% python3 -q
>>> import numpy as np
>>> from numpy import linalg as LA
>>> np.set_printoptions(precision=1, suppress=True, linewidth=100, sign=" ")
>>> A = np.array([[9.0, 3.0, 0.0, 0.0, 0.0],
...     [3.0, 5.0, 3.0, 0.0, 0.0],
...     [0.0, 3.0, 4.0, 3.0, 0.0],
...     [0.0, 0.0, 3.0, 5.0, 3.0],
...     [0.0, 0.0, 0.0, 3.0, 9.0]])
>>> # symmetric
>>> ev, V = LA.eig(A)
>>> np.sort(LA.eigvals(A.T))
array([-0.2,  3.4,  6.9, 10.6, 11.3])
>>> np.sort(LA.eigvals(A @ A))
array([   0.1,   11.5,   47.7,  112.5,  128.3])
>>> np.round(A @ V[:, 0] - ev[0] * V[:, 0], 1) + 0
array([ 0.,  0.,  0.,  0.,  0.])
>>> round(np.prod(ev), 1)
np.float64(-648.0)
>>> ev
array([-0.2,  3.4,  6.9, 11.3, 10.6])
>>> np.sort(LA.eigvals(LA.inv(A)))
array([-4.3,  0.1,  0.1,  0.1,  0.3])
>>> arr = np.array([[0, 0, 0, 2, 0, 0, 0],
...     [0, 0, 0, 0, 0, 0, 0],
...     [0, 0, 0, 0, 0, 1, 0],
...     [0, 0, 0, 0, 1, 0, 0],
...     [0, 0, 0, 0, 0, 0, 0],
...     [0, 0, 0, 0, 0, 0, 2],
...     [0, 0, 3, 0, 0, 0, 0]])
>>> arr
array([[ 0,  0,  0,  2,  0,  0,  0],
       [ 0,  0,  0,  0,  0,  0,  0],
       [ 0,  0,  0,  0,  0,  1,  0],
       [ 0,  0,  0,  0,  1,  0,  0],
       [ 0,  0,  0,  0,  0,  0,  0],
       [ 0,  0,  0,  0,  0,  0,  2],
       [ 0,  0,  3,  0,  0,  0,  0]])
>>> # column 1 repeats column 0
>>> U, sv, Vt = LA.svd(arr)
>>> V = Vt[:(sv > 1e-8).sum()]
>>> rng = np.random.default_rng(19612)
>>> vec = arr[6] + -2 * arr[2] + rng.integers(2) * np.eye(7)[1]
>>> vec
array([ 0.,  0.,  3.,  0.,  0., -2.,  0.])
>>> LA.matrix_rank(np.vstack([arr, vec]))
np.int64(5)
>>> V.T @ V
array([[ 0.,  0.,  0.,  0.,  0.,  0.,  0.],
       [ 0.,  0.,  0.,  0.,  0.,  0.,  0.],
       [ 0.,  0.,  1.,  0.,  0.,  0.,  0.],
       [ 0.,  0.,  0.,  1.,  0.,  0.,  0.],
       [ 0.,  0.,  0.,  0.,  1.,  0.,  0.],
       [ 0.,  0.,  0.,  0.,  0.,  1.,  0.],
       [ 0.,  0.,  0.,  0.,  0.,  0.,  1.]])
>>> np.allclose(V.T @ V @ vec, vec)
True
>>> np.diag(V.T @ V)
array([ 0.,  0.,  1.,  1.,  1.,  1.,  1.])
>>> round(float(LA.norm(vec - V.T @ V @ vec)), 1)
0.0
>>> r = LA.matrix_rank(arr)
>>> r
np.int64(5)
>>> N = LA.svd(arr)[2][r:].T
>>> [int(LA.matrix_rank(np.delete(arr, i, axis=0))) for i in range(7)]
[4, 5, 4, 4, 5, 4, 4]
>>> arr @ N
array([[ 0.,  0.],
       [ 0.,  0.],
       [ 0.,  0.],
       [ 0.,  0.],
       [ 0.,  0.],
       [ 0.,  0.],
       [ 0.,  0.]])
>>> [int(LA.matrix_rank(arr[:, :j + 1])) for j in range(7)]
[0, 0, 1, 2, 3, 4, 5]
>>> np.flatnonzero(LA.matrix_power((arr != 0) + (arr.T != 0) + np.eye(7), 7)[4])
array([ 0,  3,  4])
>>> (arr != 0).astype(int)
array([[ 0,  0,  0,  1,  0,  0,  0],
       [ 0,  0,  0,  0,  0,  0,  0],
       [ 0,  0,  0,  0,  0,  1,  0],
       [ 0,  0,  0,  0,  1,  0,  0],
       [ 0,  0,  0,  0,  0,  0,  0],
       [ 0,  0,  0,  0,  0,  0,  1],
       [ 0,  0,  1,  0,  0,  0,  0]])
>>> np.sort(LA.eigvals(arr).real)
array([-0.9, -0.9,  0. ,  0. ,  0. ,  0. ,  1.8])
>>> X = np.load("dump.npy")
>>> X
array([[ 1,  0,  0],
       [ 0,  0,  0],
       [ 0,  2,  0]])
>>> [int(LA.matrix_rank(LA.matrix_power(X, p))) for p in range(1, 4)]
[2, 1, 1]
>>> X @ X
array([[ 1,  0,  0],
       [ 0,  0,  0],
       [ 0,  0,  0]])
>>> np.prod(np.diag(X)), round(float(LA.det(X)), 1)
(np.int64(0), 0.0)
>>> LA.matrix_power(X - np.diag(np.diag(X)), 3)
array([[ 0,  0,  0],
       [ 0,  0,  0],
       [ 0,  0,  0]])
>>> LA.matrix_rank(X - X[0, 0] * np.eye(3))
np.int64(2)
>>> [round(float(x), 1) for x in LA.svd(X, compute_uv=False)[:3]]
[2.0, 1.0, 0.0]
>>> round(LA.norm(X, 2) / LA.norm(X), 1)
np.float64(0.9)
>>> LA.cond(X) > 100
np.True_
>>> round(LA.det(X), 1)
np.float64(0.0)
>>> (X != 0).astype(int)
array([[ 1,  0,  0],
       [ 0,  0,  0],
       [ 0,  1,  0]])
>>> np.sort(LA.eigvals(X).real)
array([ 0.,  0.,  1.])
>>> r = LA.matrix_rank(X)
>>> r
np.int64(2)
>>> N = LA.svd(X)[2][r:].T
>>> N[:, 0] / N[np.abs(N[:, 0]).round(6).argmax(), 0]
array([ 0.,  0.,  1.])
>>> [int(LA.matrix_rank(X[:, :j + 1])) for j in range(3)]
[1, 2, 2]
>>> LA.matrix_rank(X.T @ X), LA.matrix_rank(X @ X.T)
(np.int64(2), np.int64(2))
>>> N @ N.T
array([[ 0.,  0.,  0.],
       [ 0.,  0.,  0.],
       [ 0.,  0.,  1.]])
>>> round(np.trace(LA.pinv(X) @ X), 1)
np.float64(2.0)
>>> np.unique(X.round(6), axis=0).shape
(3, 3)
>>> X @ LA.pinv(X) @ X
array([[ 1.,  0.,  0.],
       [ 0.,  0.,  0.],
       [ 0.,  2.,  0.]])
>>> np.allclose(X[:-1].T @ LA.lstsq(X[:-1].T, X[-1])[0], X[-1])
False
>>> np.abs(np.diag(LA.qr(X)[1])) > 1e-9
array([ True,  True, False])
>>> data = np.array([[-1, 0, 1, 2, 3, 4],
...     [5, 6, 7, 8, 9, 10],
...     [11, 12, 13, 14, 15, 16],
...     [17, 18, 19, 20, 21, 22],
...     [23, 24, 25, 26, 27, 28],
...     [29, 30, 31, 32, 33, 34],
...     [35, 36, 37, 38, 39, 40]])
>>> # null space of dimension 4
>>> U, sv, Vt = LA.svd(data)
>>> V = Vt[:(sv > 1e-8).sum()]
>>> vec = data[5] + 4 * data[0] + rng.integers(2) * np.eye(6)[5]
>>> vec
array([ 25.,  30.,  35.,  40.,  45.,  51.])
>>> np.allclose(V.T @ V @ vec, vec)
False
>>> round(LA.norm(vec - V.T @ V @ vec), 1)
np.float64(0.7)
>>> LA.matrix_rank(np.vstack([data, vec]))
np.int64(3)
>>> np.diag(V.T @ V)
array([ 0.5,  0.3,  0.2,  0.2,  0.3,  0.5])
>>> M = np.loadtxt("case16.csv", delimiter=",")
>>> M
array([[ 5., -4.,  0.,  0.,  0.],
       [-3.,  4.,  0.,  0.,  0.],
       [ 0.,  0., -1., -2.,  0.],
       [ 0.,  0., -1.,  0., -1.],
       [ 0.,  0.,  0., -2., -1.]])
>>> # splits into 2 blocks
>>> Y = M / LA.norm(M, axis=1, keepdims=True)
>>> C2 = Y @ Y.T
>>> np.degrees(np.arccos(np.clip(C2[4, 1], -1, 1)))
np.float64(90.0)
>>> (np.abs(C2) > 0.9).astype(int)
array([[ 1,  1,  0,  0,  0],
       [ 1,  1,  0,  0,  0],
       [ 0,  0,  1,  0,  0],
       [ 0,  0,  0,  1,  0],
       [ 0,  0,  0,  0,  1]])
>>> LA.norm(Y, axis=1)
array([ 1.,  1.,  1.,  1.,  1.])
>>> r0 = np.array([-1, 2])
>>> np.convolve(M[0], r0)
array([-5., 14., -8.,  0.,  0.,  0.])
>>> r0 = np.array([-1, 3, -5, -4, -4])
>>> Y = M + np.outer(r0, np.eye(5)[0])
>>> np.round(LA.det(Y) / LA.det(M), 1), round(float(1 + LA.solve(M, r0)[0]), 1)
(np.float64(2.0), 2.0)
>>> Y
array([[ 4., -4.,  0.,  0.,  0.],
       [ 0.,  4.,  0.,  0.,  0.],
       [-5.,  0., -1., -2.,  0.],
       [-4.,  0., -1.,  0., -1.],
       [-4.,  0.,  0., -2., -1.]])
>>> Y = LA.inv(M)
>>> np.round(LA.cond(M), 1)
np.float64(8.1)
>>> LA.det(M) * Y
array([[ 16.,  16.,   0.,   0.,   0.],
       [ 12.,  20.,   0.,   0.,   0.],
       [ -0.,  -0., -16., -16.,  16.],
       [  0.,   0.,  -8.,   8.,  -8.],
       [ -0.,  -0.,  16., -16., -16.]])
>>> LA.inv(Y)
array([[ 5., -4.,  0.,  0.,  0.],
       [-3.,  4.,  0.,  0.,  0.],
       [-0., -0., -1., -2., -0.],
       [-0., -0., -1., -0., -1.],
       [-0., -0., -0., -2., -1.]])
>>> round(float(LA.det(M) * LA.det(Y)), 1)
1.0
>>> M @ Y
array([[ 1.,  0.,  0.,  0.,  0.],
       [ 0.,  1.,  0.,  0.,  0.],
       [ 0.,  0.,  1.,  0.,  0.],
       [ 0.,  0.,  0.,  1.,  0.],
       [ 0.,  0.,  0.,  0.,  1.]])
>>> (np.abs(Y) > 1e-9).astype(int)
array([[ 1,  1,  0,  0,  0],
       [ 1,  1,  0,  0,  0],
       [ 0,  0,  1,  1,  1],
       [ 0,  0,  1,  1,  1],
       [ 0,  0,  1,  1,  1]])
